$ python -q
>>> import numpy as np
>>> import numpy.linalg as la
>>> np.set_printoptions(precision=2, suppress=True, linewidth=140, floatmode="fixed")
>>> feats = np.load("run1.npy")
>>> print(feats)
[[ -6.28  16.17   7.31  -7.36 -11.24]
 [-24.09  -9.94 -18.34  -1.31   8.22]
 [ 10.48   1.65   1.14 -15.78  -8.44]
 [-28.17   3.36 -21.50 -21.01  -1.36]
 [  4.96 -15.84  -6.71   1.90  18.99]
 [ -1.32  24.16  15.24  10.92  11.62]
 [ -8.54 -26.74 -13.15 -18.55  14.90]
 [ -2.18  16.75   0.18 -27.17  -9.70]
 [-19.66 -23.22 -11.35  18.99   3.87]
 [ -9.39  18.95 -39.28 -16.58 -14.06]
 [ -7.84 -12.40  28.17  -9.47 -15.50]
 [-28.02  26.69  21.62  -6.02  30.39]
 [  8.21  22.27  -4.90   9.93  -8.35]
 [ -7.00  -1.61  12.40  10.20  -4.50]
 [ 17.64  30.26  17.80  -0.66  -0.88]
 [ -4.49   1.56  18.39 -13.03 -12.86]
 [ -5.34  -7.20   6.80 -30.93  -5.93]
 [ 27.08  25.72  21.33  -3.60  13.06]
 [-13.93  -4.29  22.16   3.50  -3.96]
 [  5.86   6.01  -6.99   8.78 -12.64]
 [ 40.17  -5.63  -0.14  -3.07 -21.68]
 [  7.58  -4.27 -14.96  15.01  -8.13]
 [-17.20  -0.27 -14.00  10.38  -5.60]
 [ 14.98 -11.98  -3.55   9.38  24.94]
 [  1.61  26.80 -15.95   2.32 -31.28]
 [ -6.91  14.34   7.01   7.64 -17.23]
 [  9.98 -26.31 -13.13   4.18  -6.97]
 [ -7.26  14.57 -45.34   0.55  -7.41]
 [  5.55 -13.65 -16.97   4.43 -13.47]]
>>> basis = feats[[15, 20]].astype(float)
>>> for _ in range(6):
...     labels = la.norm(feats[:, None] - basis, axis=-1).argmin(axis=1)
...     basis = np.array([feats[labels == j].mean(axis=0) for j in range(2)])
... 
>>> print(labels)
[0 1 0 0 1 0 1 0 1 0 0 0 0 0 0 0 0 0 0 0 1 1 1 1 0 0 1 0 1]
>>> print(basis[1] - basis[0])
[  4.39 -25.56 -13.63   9.28   7.31]
>>> labels = feats[:, 1] > np.median(feats[:, 1])
>>> r0 = feats[labels].mean(axis=0) - feats[~labels].mean(axis=0)
>>> print(np.round((((feats - feats.mean(axis=0)) @ r0 > 0) == labels).mean(), 2))
0.97
>>> def softmax(z):
...     e = np.exp(z - z.max(axis=-1, keepdims=True))
...     return e / e.sum(axis=-1, keepdims=True)
... 
>>> print(np.round(softmax(feats[10] + 5), 2) + 0)
[0.00 0.00 1.00 0.00 0.00]
>>> scores = feats @ feats.T / np.sqrt(5)
>>> print(softmax(scores).round(6).argmax(axis=1))
[24  1 20  3 23 11  6  7  8  9 10 11 24 18 17 10 16 17 10 24 20 27 27 23 24 24 26 27 26]
>>> Xc = feats - feats.mean(axis=0)
>>> V = la.svd(Xc)[2][:3]
>>> out = Xc - Xc @ V.T @ V
>>> print((Xc @ V.T).std(axis=0))
[19.18 16.64 15.58]
>>> print(la.norm(out, axis=1).round(6).argmax())
16
>>> print(np.diag(V.T @ V))
[0.80 0.89 0.87 0.08 0.36]
>>> mat = np.load("dump.npy")
>>> print(mat)
[[1 3 1 3]
 [0 1 0 1]
 [1 3 1 3]
 [0 1 0 1]]
>>> r = la.matrix_rank(mat)
>>> print(r)
2
>>> ns = la.svd(mat)[2][r:].T
>>> print(ns.shape)
(4, 2)
>>> print(np.round(ns @ ns.T, 2) + 0)
[[ 0.50  0.00 -0.50  0.00]
 [ 0.00  0.50  0.00 -0.50]
 [-0.50  0.00  0.50  0.00]
 [ 0.00 -0.50  0.00  0.50]]
>>> print([int(la.matrix_rank(np.delete(mat, i, axis=0))) for i in range(4)])
[2, 2, 2, 2]
>>> basis = np.sign(np.array([[2, 2, -1], [-1, 1, -2], [-2, 2, 1]]))
>>> out = (np.tril(basis, -1) + np.eye(3)) @ (np.triu(basis, 1) + np.eye(3))
>>> vals = np.array([1, -1, -1])
>>> m1 = np.rint(out * vals @ la.inv(out)) + 0
>>> print(m1)
[[-1.00 -2.00  0.00]
 [ 0.00  1.00  0.00]
 [ 0.00  2.00 -1.00]]
>>> r0 = np.array([3, 5, 5])
>>> out = m1 + np.outer(r0, np.eye(3)[0])
>>> print(la.matrix_rank(out - m1))
1
>>> print(la.matrix_rank(la.inv(out) - la.inv(m1), tol=1e-8))
1
>>> P = np.triu(np.array([[2, -1, -1], [-2, 2, -3], [-1, 1, 0]]), 1) + np.eye(3)
>>> out = P @ m1 @ la.inv(P)
>>> print(P @ m1 - m1 @ P)
[[ 0.00 -4.00 -6.00]
 [ 0.00 -6.00  6.00]
 [ 0.00  0.00  6.00]]
>>> print(round(la.det(out), 2))
1.0
>>> print(la.matrix_rank(out))
3
>>> print(np.einsum("ii->", m1))
-1.0
>>> rng = np.random.default_rng(59249)
>>> labels = rng.permutation(3)
>>> print(labels)
[0 1 2]
>>> out = m1[labels][:, labels]
>>> print(round(la.det(out), 2), np.round(la.det(m1[labels]), 2))
1.0 1.0
>>> print(np.allclose(out, m1))
True
>>> print(out)
[[-1.00 -2.00  0.00]
 [ 0.00  1.00  0.00]
 [ 0.00  2.00 -1.00]]
>>> print(np.sort(np.abs(la.eigvals(out))))
[1.00 1.00 1.00]
>>> vals, V = la.eig(out)
>>> print(np.sort(la.eigvals(out.T)))
[-1.00 -1.00  1.00]
>>> print(vals)
[-1.00 -1.00  1.00]
>>> print(np.sort(la.eigvals(la.inv(out))))
[-1.00 -1.00  1.00]
>>> print(np.sort(la.eigvals(out @ out)))
[1.00 1.00 1.00]
>>> print(out @ V[:, 0] - vals[0] * V[:, 0])
[0.00 0.00 0.00]
>>> F = np.loadtxt("arr.csv", delimiter=",")
>>> print(F)
[[  1.99 -15.81  11.81]
 [  1.72 -11.53   7.74]
 [  1.67 -10.83   7.12]
 [  1.50  -8.66   5.28]
 [  1.32  -6.68   3.75]
 [  1.27  -6.18   3.40]
 [  1.09  -4.64   2.38]
 [  1.05  -4.36   2.21]
 [  0.99  -3.90   1.95]
 [  0.92  -3.46   1.70]
 [  0.59  -1.72   0.89]
 [  0.58  -1.70   0.88]
 [  0.56  -1.59   0.84]
 [  0.35  -0.85   0.53]
 [  0.00   0.01  -0.01]
 [ -0.05   0.10  -0.11]
 [ -0.22   0.40  -0.56]
 [ -0.25   0.45  -0.65]
 [ -0.31   0.56  -0.88]
 [ -0.49   0.85  -1.68]
 [ -0.57   1.01  -2.18]
 [ -0.63   1.12  -2.56]
 [ -1.03   2.10  -6.40]
 [ -1.22   2.78  -9.08]
 [ -1.30   3.10 -10.34]
 [ -1.60   4.76 -16.59]
 [ -1.96   7.59 -26.60]]
>>> G = np.cov(F, rowvar=False)
>>> print(np.polyfit(F[:, 1], F[:, 0], 1))
[-0.20 -0.19]
>>> print(np.corrcoef(F.T))
[[ 1.00 -0.94  0.90]
 [-0.94  1.00 -0.86]
 [ 0.90 -0.86  1.00]]
>>> print(F.std(axis=0))
[1.07 5.16 7.51]
>>> K = np.loadtxt("sample1.csv", delimiter=",")
>>> print(K)
[[ 0.21  0.90  1.19 -0.68 -0.27  0.21  1.47 -1.06  2.00]
 [-0.46  0.41  0.41  0.06 -0.04 -2.73 -0.08 -0.02  0.17]
 [ 0.05 -2.14  1.73 -0.12 -0.15  0.97  0.64  0.26 -0.56]
 [ 0.20  0.08 -0.48 -0.19 -0.25 -3.99 -0.08 -0.27 -1.84]
 [ 0.12 -2.80 -0.82 -0.09 -0.23 -2.09  0.35 -0.05  1.34]
 [-0.11  1.95 -0.44 -0.24 -0.02 -2.53  1.65  0.15  1.38]
 [ 0.40 -0.82  2.06  0.09  0.01  4.95  0.62  0.03 -0.17]
 [ 0.20  0.28 -0.77 -0.21  0.05  1.30  0.29  0.62 -1.45]
 [-0.15  3.73 -0.55  0.05  0.36  2.90 -0.51  0.41 -0.07]
 [-0.06 -0.84 -0.69  0.05  0.12 -0.49  0.84 -0.67 -0.51]
 [-0.25 -1.05 -0.54 -0.51  0.10 -1.33 -1.31  0.32  0.81]
 [-0.11  0.16  1.34 -0.04 -0.06 -0.74 -0.21 -0.53 -2.86]
 [-0.33  2.07  0.20 -0.27  0.29  0.44  1.05  0.18  0.82]
 [ 0.12  2.23  0.54  0.21  0.24 -1.74 -1.55  0.13 -0.11]
 [ 0.12 -2.66  0.31 -0.05 -0.09  1.71 -0.14 -0.14 -0.63]]
>>> out = np.c_[K[:, :6] @ np.array([[-3, -2, 0, 2, -2, -3],
...     [-3, -2, 3, 2, -2, 0],
...     [-1, 1, 1, 3, -1, 0],
...     [3, -3, 1, -3, 0, -3],
...     [-3, -2, -3, 3, -3, -2],
...     [-3, -2, 2, -1, 3, -2]]), np.array([-1, 2, 3, 0, -1, -5, 5, 4, -4, -3, 2, 0, -3, 1, -2])]
>>> print(out)
[[ -6.38   1.13   4.44   6.81  -1.97   1.53  -1.00]
 [  8.23   5.87  -3.64   3.56  -8.38   6.74   2.00]
 [  1.72   4.63  -2.42  -0.05   5.81  -1.43   3.00]
 [ 11.79   8.01  -7.66   2.93 -11.30   8.45   0.00]
 [ 15.55   9.45 -12.80  -6.15   0.60   4.55  -1.00]
 [  1.85   1.70   0.17   5.55 -10.77   6.15  -5.00]
 [-15.41  -7.29   9.56   0.15  13.60 -11.39   5.00]
 [ -5.35  -3.80   2.31  -1.87   3.56  -2.67   4.00]
 [-19.82 -14.38  15.41   3.54   1.01  -6.22  -4.00]
 [  4.65   1.70  -4.50  -3.17   0.66   0.77  -3.00]
 [  6.60   6.05  -7.16  -1.06  -1.15   4.74   2.00]
 [  0.79   2.96   0.48   4.80  -3.48   2.05   0.00]
 [ -8.42  -3.93   6.15   5.32  -3.23   0.34  -3.00]
 [ -2.46  -1.79   3.24   8.15 -11.18   2.01   1.00]
 [  2.30   2.30  -4.03  -5.98  10.17  -3.45  -2.00]]
>>> print(la.matrix_rank(np.c_[K, out]))
10
>>> print(np.round(la.norm(out - K @ la.lstsq(K, out)[0], axis=0), 2) + 0)
[0.00 0.00 0.00 0.00 0.00 0.00 6.85]
>>> print(la.matrix_rank(out))
7
>>> print(np.round(la.lstsq(K, out[:, 0])[0], 2) + 0)
[-3.00 -3.00 -1.00  3.00 -3.00 -3.00  0.00  0.00  0.00]
>>> print(la.norm(la.qr(K)[0].T @ out, axis=0) ** 2 / ((out ** 2).sum(axis=0) + 1e-12))
[1.00 1.00 1.00 1.00 1.00 1.00 0.62]
